>>> import numpy as np
>>> import numpy.linalg as la
>>> np.set_printoptions(suppress=True, linewidth=140)
>>> def tidy(a):
...     return np.round(a, 3) + 0
... 
>>> m1 = np.load("m.npy")
>>> print(m1)
[[-3  0  0  0  0  0  0  0  0  0  0]
 [ 0 -3  0  0  0  0  0  0  0  0  0]
 [ 0  0 -5  0  0  0  0  0  0  0  0]
 [ 0  0  0 -1  0  0  0  0  0  0  0]
 [ 0  0  0  0 -8  0  0  0  0  0  0]
 [ 0  0  0  0  0 -3  0  0  0  0  0]
 [ 0  0  0  0  0  0 -1  0  0  0  0]
 [ 0  0  0  0  0  0  0 -9  0  0  0]
 [ 0  0  0  0  0  0  0  0 -1  0  0]
 [ 0  0  0  0  0  0  0  0  0  7  0]
 [ 0  0  0  0  0  0  0  0  0  0 -6]]
>>> # triangular: eigenvalues sit on the diagonal
>>> print(la.matrix_power(m1, 3))
[[ -27    0    0    0    0    0    0    0    0    0    0]
 [   0  -27    0    0    0    0    0    0    0    0    0]
 [   0    0 -125    0    0    0    0    0    0    0    0]
 [   0    0    0   -1    0    0    0    0    0    0    0]
 [   0    0    0    0 -512    0    0    0    0    0    0]
 [   0    0    0    0    0  -27    0    0    0    0    0]
 [   0    0    0    0    0    0   -1    0    0    0    0]
 [   0    0    0    0    0    0    0 -729    0    0    0]
 [   0    0    0    0    0    0    0    0   -1    0    0]
 [   0    0    0    0    0    0    0    0    0  343    0]
 [   0    0    0    0    0    0    0    0    0    0 -216]]
>>> print(tidy(np.abs(la.eigvals(m1)).max()))
9.0
>>> print((m1 + m1.T) / 2)
[[-3.  0.  0.  0.  0.  0.  0.  0.  0.  0.  0.]
 [ 0. -3.  0.  0.  0.  0.  0.  0.  0.  0.  0.]
 [ 0.  0. -5.  0.  0.  0.  0.  0.  0.  0.  0.]
 [ 0.  0.  0. -1.  0.  0.  0.  0.  0.  0.  0.]
 [ 0.  0.  0.  0. -8.  0.  0.  0.  0.  0.  0.]
 [ 0.  0.  0.  0.  0. -3.  0.  0.  0.  0.  0.]
 [ 0.  0.  0.  0.  0.  0. -1.  0.  0.  0.  0.]
 [ 0.  0.  0.  0.  0.  0.  0. -9.  0.  0.  0.]
 [ 0.  0.  0.  0.  0.  0.  0.  0. -1.  0.  0.]
 [ 0.  0.  0.  0.  0.  0.  0.  0.  0.  7.  0.]
 [ 0.  0.  0.  0.  0.  0.  0.  0.  0.  0. -6.]]
>>> print(m1 @ m1)
[[ 9  0  0  0  0  0  0  0  0  0  0]
 [ 0  9  0  0  0  0  0  0  0  0  0]
 [ 0  0 25  0  0  0  0  0  0  0  0]
 [ 0  0  0  1  0  0  0  0  0  0  0]
 [ 0  0  0  0 64  0  0  0  0  0  0]
 [ 0  0  0  0  0  9  0  0  0  0  0]
 [ 0  0  0  0  0  0  1  0  0  0  0]
 [ 0  0  0  0  0  0  0 81  0  0  0]
 [ 0  0  0  0  0  0  0  0  1  0  0]
 [ 0  0  0  0  0  0  0  0  0 49  0]
 [ 0  0  0  0  0  0  0  0  0  0 36]]
>>> print(tidy(np.sort(np.abs(la.eigvals(m1)))))
[1. 1. 1. 3. 3. 3. 5. 6. 7. 8. 9.]
>>> print(np.trace(m1))
-33
>>> print(tidy(la.det(m1)))
408240.0
>>> print(np.allclose(m1 @ m1.T, m1.T @ m1))
True
>>> print(np.allclose(m1, m1.T))
True
>>> vals, evecs = la.eigh(m1)
>>> print(np.abs(evecs[:, -1]))
[0. 0. 0. 0. 0. 0. 0. 0. 0. 1. 0.]
>>> print(evecs.T @ evecs)
[[1. 0. 0. 0. 0. 0. 0. 0. 0. 0. 0.]
 [0. 1. 0. 0. 0. 0. 0. 0. 0. 0. 0.]
 [0. 0. 1. 0. 0. 0. 0. 0. 0. 0. 0.]
 [0. 0. 0. 1. 0. 0. 0. 0. 0. 0. 0.]
 [0. 0. 0. 0. 1. 0. 0. 0. 0. 0. 0.]
 [0. 0. 0. 0. 0. 1. 0. 0. 0. 0. 0.]
 [0. 0. 0. 0. 0. 0. 1. 0. 0. 0. 0.]
 [0. 0. 0. 0. 0. 0. 0. 1. 0. 0. 0.]
 [0. 0. 0. 0. 0. 0. 0. 0. 1. 0. 0.]
 [0. 0. 0. 0. 0. 0. 0. 0. 0. 1. 0.]
 [0. 0. 0. 0. 0. 0. 0. 0. 0. 0. 1.]]
>>> print(tidy(la.svd(m1, compute_uv=False)))
[9. 8. 7. 6. 5. 3. 3. 3. 1. 1. 1.]
>>> print(evecs @ np.diag(vals) @ evecs.T)
[[-3.  0.  0.  0.  0.  0.  0.  0.  0.  0.  0.]
 [ 0. -3.  0.  0.  0.  0.  0.  0.  0.  0.  0.]
 [ 0.  0. -5.  0.  0.  0.  0.  0.  0.  0.  0.]
 [ 0.  0.  0. -1.  0.  0.  0.  0.  0.  0.  0.]
 [ 0.  0.  0.  0. -8.  0.  0.  0.  0.  0.  0.]
 [ 0.  0.  0.  0.  0. -3.  0.  0.  0.  0.  0.]
 [ 0.  0.  0.  0.  0.  0. -1.  0.  0.  0.  0.]
 [ 0.  0.  0.  0.  0.  0.  0. -9.  0.  0.  0.]
 [ 0.  0.  0.  0.  0.  0.  0.  0. -1.  0.  0.]
 [ 0.  0.  0.  0.  0.  0.  0.  0.  0.  7.  0.]
 [ 0.  0.  0.  0.  0.  0.  0.  0.  0.  0. -6.]]
>>> print(np.abs(evecs[:, -1]).round(6).argmax())
9
>>> print(tidy(la.eigvalsh(m1 @ m1)))
[ 1.  1.  1.  9.  9.  9. 25. 36. 49. 64. 81.]
>>> print(vals.sum(), np.trace(m1))
-33.0 -33
>>> print((vals > 1e-8).sum(), (vals < -1e-8).sum())
1 10
>>> B = np.array([[-2, -2],
...     [-2, -3],
...     [-1, -2],
...     [2, -3],
...     [-3, 0],
...     [0, -3],
...     [-3, -2],
...     [1, 2]])
>>> basis = np.array([[0, 3, 5, 2, 3, 5, 2, 2], [0, 2, 4, 5, 1, 0, 4, 0]])
>>> rng = np.random.default_rng(721836)
>>> data = B @ basis + 0.02 * rng.normal(size=(8, 8))
>>> print(tidy(data))
[[  0.027 -10.028 -18.009 -13.988  -7.998  -9.984 -11.978  -3.98 ]
 [ -0.014 -11.995 -22.007 -19.019  -9.011 -10.004 -15.998  -3.977]
 [  0.029  -6.985 -12.977 -12.004  -4.986  -4.974  -9.992  -1.986]
 [  0.006   0.027  -2.014 -11.013   2.985   9.992  -7.956   3.998]
 [ -0.01   -8.944 -15.012  -5.987  -8.972 -14.985  -6.045  -5.985]
 [  0.018  -5.995 -12.019 -14.996  -3.007  -0.009 -11.987  -0.072]
 [ -0.001 -12.983 -23.003 -16.007 -10.99  -14.992 -13.989  -6.024]
 [  0.008   7.002  13.011  11.992   4.975   4.969   9.994   2.012]]
>>> vals, evecs = la.eigh(m1)
>>> x0 = np.array([1, 3, -1, -3, -3, -3, 3, 0, 3, 1, 3])
>>> print((np.sign(evecs[:, -1].round(6)) == np.sign(evecs[0, -1].round(6))).astype(int))
[1 1 1 1 1 1 1 1 1 0 1]
>>> print(tidy(x0 @ m1 @ x0 / (x0 @ x0)), vals[0], vals[-1])
-3.152 -9.0 7.0
>>> print(x0 @ m1 @ x0)
-208
>>> print(np.abs(m1).sum(axis=1).max(), np.abs(vals).max())
9 9.0
>>> Uu, sigma, Vt = la.svd(data)
>>> print(tidy(sigma))
[77.452 23.22   0.081  0.07   0.039  0.038  0.023  0.008]
>>> B = Uu[:, :2] @ np.diag(sigma[:2]) @ Vt[:2]
>>> print(la.matrix_rank(B))
2
>>> print(la.matrix_rank(data, rtol=0.05))
2
>>> print(tidy(np.abs(data - B).max()))
0.048
